$ ipython --no-banner

In [1]: import numpy as np

In [2]: np.set_printoptions(suppress=True, linewidth=100)

In [3]: arr = np.loadtxt("data.csv", delimiter=",")

In [4]: print(arr)
[[ 0.  1.  1.  0.  3.  1.  0. -2.  2.]
 [ 1. -2.  3.  2. -3.  0. -2. -1.  1.]
 [ 2. -1.  3. -3.  3. -2. -2.  3. -3.]
 [-1. -3.  1. -3. -3.  2.  1. -2.  2.]
 [-2. -3.  3.  2. -1.  3. -3.  1. -1.]
 [ 0. -2.  0.  3. -3. -3.  2.  1. -1.]
 [ 3.  3. -1.  1.  1.  0.  3.  2. -2.]]

In [5]: out = arr / np.linalg.norm(arr, axis=1)
---------------------------------------------------------------------------
ValueError                                Traceback (most recent call last)
Cell In[5], line 1
----> 1 out = arr / np.linalg.norm(arr, axis=1)

ValueError: operands could not be broadcast together with shapes (7,9) (7,) 

In [6]: out = arr / np.linalg.norm(arr, axis=1, keepdims=True)

In [7]: C2 = out @ out.T

In [8]: (np.abs(C2) > 0.9).astype(int)
Out[8]: 
array([[1, 0, 0, 0, 0, 0, 0],
       [0, 1, 0, 0, 0, 0, 0],
       [0, 0, 1, 0, 0, 0, 0],
       [0, 0, 0, 1, 0, 0, 0],
       [0, 0, 0, 0, 1, 0, 0],
       [0, 0, 0, 0, 0, 1, 0],
       [0, 0, 0, 0, 0, 0, 1]])

In [9]: C2[1].round(2)
Out[9]: array([-0.16,  1.  , -0.09,  0.35,  0.61,  0.37, -0.48])

In [10]: (C2 - 2 * np.eye(7)).round(6).argmax(axis=1)
Out[10]: array([3, 4, 6, 1, 1, 1, 2])

In [11]: np.argwhere(np.triu(np.abs(C2) > 0.95, 1))
Out[11]: array([], shape=(0, 2), dtype=int64)

In [12]: np.round(np.linalg.norm(out, axis=1), 2)
Out[12]: array([1., 1., 1., 1., 1., 1., 1.])

In [13]: np.round(np.degrees(np.arccos(np.clip(C2[1, 6], -1, 1))), 2)
Out[13]: np.float64(118.69)

In [14]: out = np.array([[-2, -3],
    ...:     [-5, 3],
    ...:     [1, 3],
    ...:     [-4, -1],
    ...:     [-4, 2],
    ...:     [5, 5],
    ...:     [-5, 0],
    ...:     [2, -1],
    ...:     [4, -1]])

In [15]: np.einsum("ik,kj->ji", arr, out)
Out[15]: 
array([[ -7.,  27.,  -2.,  51.,  46., -17., -49.],
       [ 17.,  -8.,  -1.,   4.,  17., -30.,  -2.]])

In [16]: np.linalg.matrix_rank(np.vstack([arr, out.T]))
Out[16]: np.int64(9)

In [17]: np.einsum("ij,ij->i", arr, arr)
Out[17]: array([20., 33., 58., 42., 47., 37., 38.])

In [18]: print(np.einsum("ij->j", arr))
[ 3. -7. 10.  2. -3.  1. -1.  2. -2.]

In [19]: W1 = np.array([[2, -2],
    ...:     [2, 2],
    ...:     [0, -1],
    ...:     [-2, 2],
    ...:     [0, -1],
    ...:     [2, 0],
    ...:     [-1, -1],
    ...:     [-2, 2],
    ...:     [-2, 1]])

In [20]: beta = np.array([3, 3])

In [21]: H = np.maximum(arr @ W1 + beta, 0)

In [22]: np.round((H > 0).mean(axis=0), 2)
Out[22]: array([0.57, 0.57])

In [23]: np.linalg.matrix_rank(H)
Out[23]: np.int64(2)

In [24]: basis = np.array([[1, 2], [0, 2]])

In [25]: W1 @ basis
Out[25]: 
array([[ 2,  0],
       [ 2,  8],
       [ 0, -2],
       [-2,  0],
       [ 0, -2],
       [ 2,  4],
       [-1, -4],
       [-2,  0],
       [-2, -2]])

In [26]: H @ basis
Out[26]: 
array([[ 7., 14.],
       [ 0.,  4.],
       [ 9., 18.],
       [ 4.,  8.],
       [ 0., 14.],
       [ 0., 14.],
       [10., 28.]])

In [27]: u, v = arr[1], arr[6]

In [28]: u @ u
Out[28]: np.float64(33.0)

In [29]: print(u @ v)
-17.0

In [30]: pr = (u @ v) / (u @ u) * u

In [31]: np.round(v - pr, 2)
Out[31]: array([ 3.52,  1.97,  0.55,  2.03, -0.55,  0.  ,  1.97,  1.48, -1.48])

In [32]: np.linalg.matrix_rank(np.outer(u, v))
Out[32]: np.int64(1)

In [33]: pr.round(2)
Out[33]: array([-0.52,  1.03, -1.55, -1.03,  1.55, -0.  ,  1.03,  0.52, -0.52])

In [34]: np.round(np.linalg.norm(u + v) ** 2 + np.linalg.norm(u - v) ** 2, 2)
Out[34]: np.float64(142.0)

In [35]: u = np.array([3, -9])

In [36]: np.convolve(arr[2], u)
Out[36]: array([  6., -21.,  18., -36.,  36., -33.,  12.,  27., -36.,  27.])

In [37]: W0 = np.loadtxt("block19.csv", delimiter=",")

In [38]: W0
Out[38]: 
array([[0., 1., 1., 0., 0., 0., 0.],
       [1., 0., 1., 1., 0., 0., 0.],
       [1., 1., 0., 1., 0., 0., 0.],
       [0., 1., 1., 0., 0., 0., 0.],
       [0., 0., 0., 0., 0., 1., 1.],
       [0., 0., 0., 0., 1., 0., 1.],
       [0., 0., 0., 0., 1., 1., 0.]])

In [39]: rank = np.linalg.matrix_rank(W0)

In [40]: rank
Out[40]: np.int64(6)

In [41]: N = np.linalg.svd(W0)[2][rank:].T

In [42]: [int(np.linalg.matrix_rank(W0[:i])) for i in range(1, len(W0) + 1)]
Out[42]: [1, 2, 3, 3, 4, 5, 6]

In [43]: print(N.shape)
(7, 1)

In [44]: [int(np.linalg.matrix_rank(np.delete(W0, i, axis=0))) for i in range(7)]
Out[44]: [6, 5, 5, 6, 5, 5, 5]

In [45]: np.linalg.matrix_rank(W0.T @ W0), np.linalg.matrix_rank(W0 @ W0.T)
Out[45]: (np.int64(6), np.int64(6))

In [46]: np.round(N[:, 0] / N[np.abs(N[:, 0]).round(6).argmax(), 0], 2) + 0
Out[46]: array([ 1.,  0.,  0., -1.,  0.,  0.,  0.])
